In [1]: import numpy as np

In [2]: np.set_printoptions(suppress=True, linewidth=200)

In [3]: K = np.diag(np.array([3, 2])) + 3 * np.eye(2, k=1) + 3 * np.eye(2, k=-1)

In [4]: K
Out[4]: 
array([[3., 3.],
       [3., 2.]])

In [5]: vec = np.array([0, 0])

In [6]: np.linalg.norm(K @ vec) <= np.linalg.norm(K, 2) * np.linalg.norm(vec) + 1e-9
Out[6]: np.True_

In [7]: np.sign((K @ vec).round(6))
Out[7]: array([0., 0.])

In [8]: np.einsum("ij,j->i", K, vec)
Out[8]: array([0., 0.])

In [9]: K @ np.eye(2)[1]
Out[9]: array([3., 2.])

In [10]: K @ vec
Out[10]: array([0., 0.])

In [11]: K @ (2 * vec)
Out[11]: array([0., 0.])

In [12]: np.linalg.matrix_rank(K, rtol=0.1)
Out[12]: np.int64(1)

In [13]: round(np.linalg.norm(K, 2) / np.linalg.norm(K), 1)
Out[13]: np.float64(1.0)

In [14]: np.argsort(-np.linalg.norm(K, axis=0).round(6), kind="stable")[:3]
Out[14]: array([0, 1])

In [15]: U, sigma, vt = np.linalg.svd(K)

In [16]: sigma.round(1)
Out[16]: array([5.5, 0.5])

In [17]: np.argmax(sigma[:-1] / (sigma[1:] + 1e-6)) + 1
Out[17]: np.int64(1)

In [18]: out = U[:, :1] @ np.diag(sigma[:1]) @ vt[:1]

In [19]: np.linalg.matrix_rank(K, rtol=0.05)
Out[19]: np.int64(2)

In [20]: out.round(1)
Out[20]: 
array([[3.2, 2.7],
       [2.7, 2.3]])

In [21]: round(np.abs(K - out).max(), 1)
Out[21]: np.float64(0.3)

In [22]: np.round(np.linalg.norm(K - out) / np.linalg.norm(K), 1)
Out[22]: np.float64(0.1)

In [23]: round(np.linalg.norm(K - out, 2), 1), np.round(sigma[1], 1)
Out[23]: (np.float64(0.5), np.float64(0.5))

In [24]: np.linalg.matrix_rank(out)
Out[24]: np.int64(1)

In [25]: [round(float(np.linalg.det(K[:i, :i])), 2) + 0 for i in range(1, 3)]
Out[25]: [3.0, -3.0]

In [26]: arr = np.array([[8, -9, 5, -6], [8, -9, 5, -6]])

In [27]: # rows 0 and 1 are equal

In [28]: w1 = np.array([[-2, 0, -3, 1, -1],
    ...:     [0, -2, 2, 3, 0],
    ...:     [0, 3, -3, -2, 3],
    ...:     [1, 3, -2, 3, 3]])

In [29]: beta = np.array([1, 3, 0, 2, 0])

In [30]: act = np.maximum(arr @ w1 + beta, 0)

In [31]: (act > 0).mean(axis=0)
Out[31]: array([0., 1., 0., 0., 0.])

In [32]: np.linalg.matrix_rank(act)
Out[32]: np.int64(1)

In [33]: (act > 0).astype(int)
Out[33]: 
array([[0, 1, 0, 0, 0],
       [0, 1, 0, 0, 0]])

In [34]: cent = np.array([[4, 4], [5, 1], [1, 5], [0, 2], [2, 1]])

In [35]: (act @ cent).round(6).argmax(axis=1)
Out[35]: array([0, 0])

In [36]: act @ cent
Out[36]: 
array([[90, 18],
       [90, 18]])

In [37]: U, sigma, vt = np.linalg.svd(arr)

In [38]: np.argmax(sigma[:-1] / (sigma[1:] + 1e-6)) + 1
Out[38]: np.int64(1)

In [39]: sigma.round(1) + 0
Out[39]: array([20.3,  0. ])

In [40]: out = U[:, :1] @ np.diag(sigma[:1]) @ vt[:1]

In [41]: np.linalg.matrix_rank(out)
Out[41]: np.int64(1)

In [42]: np.linalg.matrix_rank(arr, rtol=0.05)
Out[42]: np.int64(1)

In [43]: round(np.linalg.norm(arr - out, 2), 1), round(sigma[1], 1)
Out[43]: (np.float64(0.0), np.float64(0.0))

In [44]: cov = arr.T @ arr

In [45]: np.round(np.linalg.svd(arr, compute_uv=False) ** 2, 1) + 0
Out[45]: array([412.,   0.])

In [46]: np.trace(cov), (arr ** 2).sum()
Out[46]: (np.int64(412), np.int64(412))

In [47]: np.linalg.matrix_rank(cov)
Out[47]: np.int64(1)

In [48]: X = np.loadtxt("block4.csv", delimiter=",")

In [49]: X
Out[49]: 
array([[ 0.3,  0.5, -0.4,  0.6, -0.9,  0. , -0.7],
       [ 0.4, -0.9,  0.4,  0.7,  0.4,  0.4, -0.4],
       [-0.8,  0.6, -1. , -0.2,  1. ,  0.7, -0.7],
       [-0.9,  0.9, -1. , -0.9,  1. ,  0. ,  0.4],
       [ 0.4, -1. ,  0.8, -0.6, -1. ,  0.2, -0.9],
       [-0.3,  0. ,  1. , -0.9, -1. , -0.6,  0.8],
       [-0.3,  0.7,  1. , -0.6,  0.5, -0.7,  1. ],
       [-0.2, -1. , -0.3, -0.7,  0.8,  0.6, -0.6],
       [ 0.6, -1. ,  1. ,  0.7,  0.9,  0.3,  0.9],
       [-0.5,  0.7, -0.5, -1. , -1. , -0.6, -0.6],
       [-0.7,  0.7,  1. , -1. , -1. , -0.9,  1. ],
       [ 0.8, -0.9,  0.6,  1. ,  1. ,  0.7, -0.1],
       [ 0.3,  0.2, -0.2,  0.6, -0.8,  0. , -0.6],
       [-0.1,  0.5, -0.6,  0.9,  1. ,  0.4,  0.8],
       [ 0.1,  0.6, -1. ,  0.7, -0.2,  0.4, -0.9],
       [ 0.7,  0.1,  0.9,  1. ,  0.6,  0. ,  0.7],
       [-0.2, -0.8, -1. ,  0.5,  1. ,  0.9, -1. ]])

In [50]: lab = X[:, 4] > np.median(X[:, 4])

In [51]: u = X[lab].mean(axis=0) - X[~lab].mean(axis=0)

In [52]: lab.astype(int)
Out[52]: array([0, 0, 1, 1, 0, 0, 0, 1, 1, 0, 0, 1, 0, 1, 0, 1, 1])

In [53]: np.argsort(-np.abs(u).round(6), kind="stable")
Out[53]: array([4, 5, 3, 2, 1, 6, 0])

In [54]: np.round((((X - X.mean(axis=0)) @ u > 0) == lab).mean(), 1)
Out[54]: np.float64(0.9)

In [55]: cen = X - X.mean(axis=0)

In [56]: vecs = np.linalg.svd(cen)[2][:4]

In [57]: out = cen - cen @ vecs.T @ vecs

In [58]: round(float(np.linalg.norm(out) / np.linalg.norm(cen)), 1)
Out[58]: 0.1

In [59]: dist = np.linalg.norm(X[:, None] - X[None], axis=-1)

In [60]: dist[2].round(6).argsort(kind="stable")[:4]
Out[60]: array([ 2,  3, 16, 14])

In [61]: np.round(np.linalg.norm(X, axis=1), 1)
Out[61]: array([1.5, 1.4, 2. , 2.1, 2. , 2. , 1.9, 1.7, 2.1, 1.9, 2.4, 2.1, 1.2, 1.8, 1.7, 1.8, 2.2])

In [62]: dist.shape
Out[62]: (17, 17)

In [63]: np.round(np.linalg.norm(X - X.mean(axis=0), axis=1), 1)
Out[63]: array([1.5, 1.3, 1.9, 2.1, 2. , 2.1, 2. , 1.6, 2.1, 2. , 2.5, 1.9, 1.3, 1.7, 1.7, 1.7, 2.1])

In [64]: dist[:5, :5].round(1)
Out[64]: 
array([[0. , 2.1, 2.5, 3. , 2.3],
       [2.1, 0. , 2.6, 3.3, 2. ],
       [2.5, 2.6, 0. , 1.5, 3.4],
       [3. , 3.3, 1.5, 0. , 3.8],
       [2.3, 2. , 3.4, 3.8, 0. ]])

In [65]: (dist + 1e9 * np.eye(17)).round(6).argmin(axis=1)
Out[65]: array([12, 11,  3,  2, 12, 10, 10, 16, 11,  0,  5,  1,  0, 15,  0,  8,  7])

In [66]: vec = np.array([2, -4, -5, -1, -2, 5, 2])

In [67]: y = X @ vec

In [68]: np.round(np.linalg.lstsq(X, y)[0], 1)
Out[68]: array([ 2., -4., -5., -1., -2.,  5.,  2.])

In [69]: rng = np.random.default_rng(77845)

In [70]: y = y + 0.1 * rng.normal(size=17)

In [71]: y.round(1)
Out[71]: array([  0.3,   2.1,   1.3,  -0.7,   2.5,  -4.1, -10.4,   5.9,   0.7,  -2.5,  -8.7,   2.5,   0.5,   1.6,   2.7,  -4.2,   7.8])

In [72]: beta, *_ = np.linalg.lstsq(X, y)

In [73]: np.round(X.T @ (y - X @ beta), 1) + 0
Out[73]: array([0., 0., 0., 0., 0., 0., 0.])

In [74]: round(float(np.linalg.norm(y - X @ beta)), 1)
Out[74]: 0.3

In [75]: [round(float(np.linalg.norm(np.linalg.solve(X.T @ X + lam * np.eye(7), X.T @ y))), 2) for lam in (0, 1, 10, 100)]
Out[75]: [8.88, 4.93, 2.65, 0.66]

In [76]: F = np.array([[0, 0, 0, 0, 0, 0, 0],
    ...:     [0, 0, 0, 0, 0, 0, 0],
    ...:     [-1, 2, 2, -1, 2, 0, 1],
    ...:     [-1, 2, 2, -1, 2, 0, 1],
    ...:     [-3, 6, 6, -3, 6, 0, 3]])

In [77]: vec = np.array([4, 1, 4, 2, 0, 1, 2])

In [78]: h1 = np.maximum(F @ vec, 0)

In [79]: h1
Out[79]: array([ 0,  0,  6,  6, 18])

In [80]: F * (h1 > 1e-9)[:, None]
Out[80]: 
array([[ 0,  0,  0,  0,  0,  0,  0],
       [ 0,  0,  0,  0,  0,  0,  0],
       [-1,  2,  2, -1,  2,  0,  1],
       [-1,  2,  2, -1,  2,  0,  1],
       [-3,  6,  6, -3,  6,  0,  3]])

In [81]: np.maximum(F @ (3 * vec), 0)
Out[81]: array([ 0,  0, 18, 18, 54])

In [82]: W0 = np.array([[-6.0, -4.0, -4.0, 0.0],
    ...:     [-4.0, 0.0, -2.0, 2.0],
    ...:     [0.0, 0.0, -3.0, -4.0],
    ...:     [0.0, 0.0, 2.0, -1.0]])

In [83]: round(np.linalg.det(W0[::-1]), 1)
Out[83]: np.float64(-176.0)

In [84]: round(np.linalg.eigvals(W0).sum().real, 1)
Out[84]: np.float64(-10.0)

In [85]: np.kron(np.eye(2, dtype=int), W0)
Out[85]: 
array([[-6., -4., -4.,  0., -0., -0., -0.,  0.],
       [-4.,  0., -2.,  2., -0.,  0., -0.,  0.],
       [ 0.,  0., -3., -4.,  0.,  0., -0., -0.],
       [ 0.,  0.,  2., -1.,  0.,  0.,  0., -0.],
       [-0., -0., -0.,  0., -6., -4., -4.,  0.],
       [-0.,  0., -0.,  0., -4.,  0., -2.,  2.],
       [ 0.,  0., -0., -0.,  0.,  0., -3., -4.],
       [ 0.,  0.,  0., -0.,  0.,  0.,  2., -1.]])

In [86]: np.round(np.linalg.det(2 * W0), 1), round(np.linalg.det(W0), 1)
Out[86]: (np.float64(-2816.0), np.float64(-176.0))

In [87]: m1 = np.load("x.npy")

In [88]: m1.round(1) + 0
Out[88]: 
array([[-0.1,  0.4,  0.2,  0. ,  0.2,  0.9],
       [ 0. ,  0. , -0.4, -0.9,  0.2,  0.1],
       [ 0.3,  0.5, -0.5,  0.3,  0.6, -0.2],
       [ 0.8,  0.1, -0.1,  0. , -0.5,  0.2],
       [ 0. , -0.8, -0.4,  0.3,  0.2,  0.4],
       [ 0.4, -0.3,  0.6, -0.2,  0.6, -0.1]])

In [89]: # keeps lengths

In [90]: vec = np.array([8, 0, 1, 0, 5, 4])

In [91]: np.round(np.sort(np.abs(np.degrees(np.angle(np.linalg.eigvals(m1))))), 1)
Out[91]: array([  0. ,  72.5,  72.5, 124.9, 124.9, 180. ])

In [92]: 6 - np.linalg.matrix_rank(m1 - np.eye(6), tol=1e-8)
Out[92]: np.int64(1)

In [93]: np.round(np.linalg.inv(m1), 1) + 0
Out[93]: 
array([[-0.1,  0. ,  0.3,  0.8,  0. ,  0.4],
       [ 0.4,  0. ,  0.5,  0.1, -0.8, -0.3],
       [ 0.2, -0.4, -0.5, -0.1, -0.4,  0.6],
       [ 0. , -0.9,  0.3,  0. ,  0.3, -0.2],
       [ 0.2,  0.2,  0.6, -0.5,  0.2,  0.6],
       [ 0.9,  0.1, -0.2,  0.2,  0.4, -0.1]])

In [94]: out = np.linalg.invert(m1)
---------------------------------------------------------------------------
AttributeError                            Traceback (most recent call last)
Cell In[94], line 1
----> 1 out = np.linalg.invert(m1)

AttributeError: module 'numpy.linalg' has no attribute 'invert'

In [95]: out = np.linalg.inv(m1)

In [96]: out.round(1) + 0
Out[96]: 
array([[-0.1,  0. ,  0.3,  0.8,  0. ,  0.4],
       [ 0.4,  0. ,  0.5,  0.1, -0.8, -0.3],
       [ 0.2, -0.4, -0.5, -0.1, -0.4,  0.6],
       [ 0. , -0.9,  0.3,  0. ,  0.3, -0.2],
       [ 0.2,  0.2,  0.6, -0.5,  0.2,  0.6],
       [ 0.9,  0.1, -0.2,  0.2,  0.4, -0.1]])

In [97]: (np.abs(out) > 1e-9).astype(int)
Out[97]: 
array([[1, 0, 1, 1, 1, 1],
       [1, 1, 1, 1, 1, 1],
       [1, 1, 1, 1, 1, 1],
       [1, 1, 1, 1, 1, 1],
       [1, 1, 1, 1, 1, 1],
       [1, 1, 1, 1, 1, 1]])

In [98]: round(np.linalg.cond(m1), 1)
Out[98]: np.float64(1.0)

In [99]: np.round(m1.ravel(order="F"), 1) + 0
Out[99]: 
array([-0.1,  0. ,  0.3,  0.8,  0. ,  0.4,  0.4,  0. ,  0.5,  0.1, -0.8, -0.3,  0.2, -0.4, -0.5, -0.1, -0.4,  0.6,  0. , -0.9,  0.3,  0. ,  0.3, -0.2,  0.2,  0.2,  0.6, -0.5,  0.2,  0.6,  0.9,  0.1,
       -0.2,  0.2,  0.4, -0.1])

In [100]: t3 = m1.reshape(6, 2, -1)

In [101]: np.round(np.einsum("ihd,ihd->ih", t3, t3), 1)
Out[101]: 
array([[0.2, 0.8],
       [0.2, 0.8],
       [0.5, 0.5],
       [0.7, 0.3],
       [0.7, 0.3],
       [0.6, 0.4]])

In [102]: np.einsum("ihd,jhd->hij", t3, t3).shape
Out[102]: (2, 6, 6)

In [103]: t3.shape
Out[103]: (6, 2, 3)

In [104]: np.round(t3.sum(axis=1), 1) + 0
Out[104]: 
array([[-0.1,  0.5,  1.1],
       [-0.9,  0.2, -0.3],
       [ 0.6,  1.1, -0.6],
       [ 0.8, -0.4,  0. ],
       [ 0.4, -0.6,  0. ],
       [ 0.3,  0.3,  0.5]])

In [105]: q, _ = np.linalg.qr(np.array([[1.0, 0.7, -0.7, -0.9, 1.9, 1.3, -1.3],
     ...:     [-1.3, -0.3, -0.7, 0.3, -0.2, -0.4, -2.1],
     ...:     [-0.5, 0.8, -1.4, -0.7, -0.5, 0.1, -0.9],
     ...:     [-0.5, -0.1, -0.1, 0.2, -0.1, -1.2, 0.6],
     ...:     [0.2, 0.3, 0.3, -1.8, -0.4, 0.3, -0.2],
     ...:     [-0.8, -1.1, -0.9, -0.2, -0.1, 0.1, -0.8],
     ...:     [0.9, 0.6, 0.7, 1.6, -0.4, -1.4, -0.9]]))

In [106]: A = -3 * q

In [107]: A.round(1)
Out[107]: 
array([[ 1.4,  0.5,  2. , -0.2, -1.5,  0.5, -0.5],
       [-1.8,  0.7, -0.2,  0.5, -1.3, -0.1, -1.8],
       [-0.7,  2.3,  1.1,  0.1,  1.3, -0.2,  0.6],
       [-0.7,  0.3, -0.4,  0.2, -0.7,  2.5,  1.2],
       [ 0.3,  0.5, -0.6, -2.4,  0.7,  0.9, -1.2],
       [-1.1, -1.6,  1.7,  0.1,  1.2,  0.8, -0.6],
       [ 1.2,  0.4, -0.6,  1.7,  1. ,  1. , -1.3]])

In [108]: lab = rng.permutation(7)

In [109]: lab
Out[109]: array([3, 4, 2, 1, 5, 0, 6])

In [110]: out = A[lab][:, lab]

In [111]: round(np.trace(out), 1)
Out[111]: np.float64(3.6)
